$ ipython --no-banner

In [1]: import numpy as np

In [2]: np.set_printoptions(precision=2, suppress=True, linewidth=160, sign=" ")

In [3]: W0 = np.tril(np.array([[1, -1, -2, -1], [-2, 0, -2, -1], [-1, -1, -1, 2], [1, 2, 0, 0]]), -1) + np.eye(4, dtype=int)

In [4]: W0
Out[4]: 
array([[ 1,  0,  0,  0],
       [-2,  1,  0,  0],
       [-1, -1,  1,  0],
       [ 1,  2,  0,  1]])

In [5]: rng = np.random.default_rng(13291)

In [6]: labels = rng.permutation(4)

In [7]: labels
Out[7]: array([ 3,  1,  0,  2])

In [8]: other = W0[labels][:, labels]

In [9]: np.diag(other)
Out[9]: array([ 1,  1,  1,  1])

In [10]: other
Out[10]: 
array([[ 1,  2,  1,  0],
       [ 0,  1, -2,  0],
       [ 0,  0,  1,  0],
       [ 0, -1, -1,  1]])

In [11]: np.round(np.linalg.det(other), 2), round(np.linalg.det(W0[labels]), 2)
Out[11]: (np.float64(1.0), np.float64(1.0))

In [12]: x = np.array([3, 1, -2, 1])

In [13]: (W0 * x).sum(axis=1)
Out[13]: array([ 3, -5, -6,  6])

In [14]: (W0 @ x).argmax()
Out[14]: np.int64(3)

In [15]: W0 @ (2 * x)
Out[15]: array([  6, -10, -12,  12])

In [16]: np.sign((W0 @ x).round(6))
Out[16]: array([ 1, -1, -1,  1])

In [17]: other = np.array([[7, 4, -3], [2, -7, 5], [-1, 8, 5], [6, 3, -2]])

In [18]: W0 @ other
Out[18]: 
array([[  7,   4,  -3],
       [-12, -15,  11],
       [-10,  11,   3],
       [ 17,  -7,   5]])

In [19]: np.einsum("ij,ij->i", W0, W0)
Out[19]: array([ 1,  5,  3,  6])

In [20]: np.linalg.matrix_rank(np.vstack([W0, other.T]))
Out[20]: np.int64(4)

In [21]: np.einsum("ik,kj->ji", W0, other)
Out[21]: 
array([[  7, -12, -10,  17],
       [  4, -15,  11,  -7],
       [ -3,  11,   3,   5]])

In [22]: np.einsum("ik,kj->ij", W0, other)
Out[22]: 
array([[  7,   4,  -3],
       [-12, -15,  11],
       [-10,  11,   3],
       [ 17,  -7,   5]])

In [23]: np.vstack([W0, other.T]).shape
Out[23]: (7, 4)

In [24]: other.T @ W0.T
Out[24]: 
array([[  7, -12, -10,  17],
       [  4, -15,  11,  -7],
       [ -3,  11,   3,   5]])

In [25]: np.linalg.matrix_rank(W0 @ other)
Out[25]: np.int64(3)

In [26]: other = np.array([[2, 1, 1, 2, 0],
    ...:     [1, 2, 1, 2, 2],
    ...:     [1, 1, 2, 2, 0],
    ...:     [1, 1, 0, 1, 2],
    ...:     [1, 1, 1, 2, 0]])

In [27]: data = other + other.T

In [28]: data
Out[28]: 
array([[ 4,  2,  2,  3,  1],
       [ 2,  4,  2,  3,  3],
       [ 2,  2,  4,  2,  1],
       [ 3,  3,  2,  2,  4],
       [ 1,  3,  1,  4,  0]])

In [29]: x = np.array([3, 0, 2, 3, 2])

In [30]: data @ x
Out[30]: array([ 27,  25,  22,  27,  17])

In [31]: data @ np.eye(5)[1]
Out[31]: array([ 2.,  4.,  2.,  3.,  3.])

In [32]: data @ (2 * x)
Out[32]: array([ 54,  50,  44,  54,  34])

In [33]: data * x
Out[33]: 
array([[ 12,   0,   4,   9,   2],
       [  6,   0,   4,   9,   6],
       [  6,   0,   8,   6,   2],
       [  9,   0,   4,   6,   8],
       [  3,   0,   2,  12,   0]])

In [34]: labels = rng.permutation(5)

In [35]: labels
Out[35]: array([ 4,  2,  3,  0,  1])

In [36]: other = data[labels][:, labels]

In [37]: other
Out[37]: 
array([[ 0,  1,  4,  1,  3],
       [ 1,  4,  2,  2,  2],
       [ 4,  2,  2,  3,  3],
       [ 1,  2,  3,  4,  2],
       [ 3,  2,  3,  2,  4]])

In [38]: round(float(np.linalg.det(other)), 2), round(float(np.linalg.det(data[labels])), 2)
Out[38]: (-52.0, -52.0)

In [39]: np.allclose(other, data)
Out[39]: False

In [40]: np.trace(other)
Out[40]: np.int64(14)
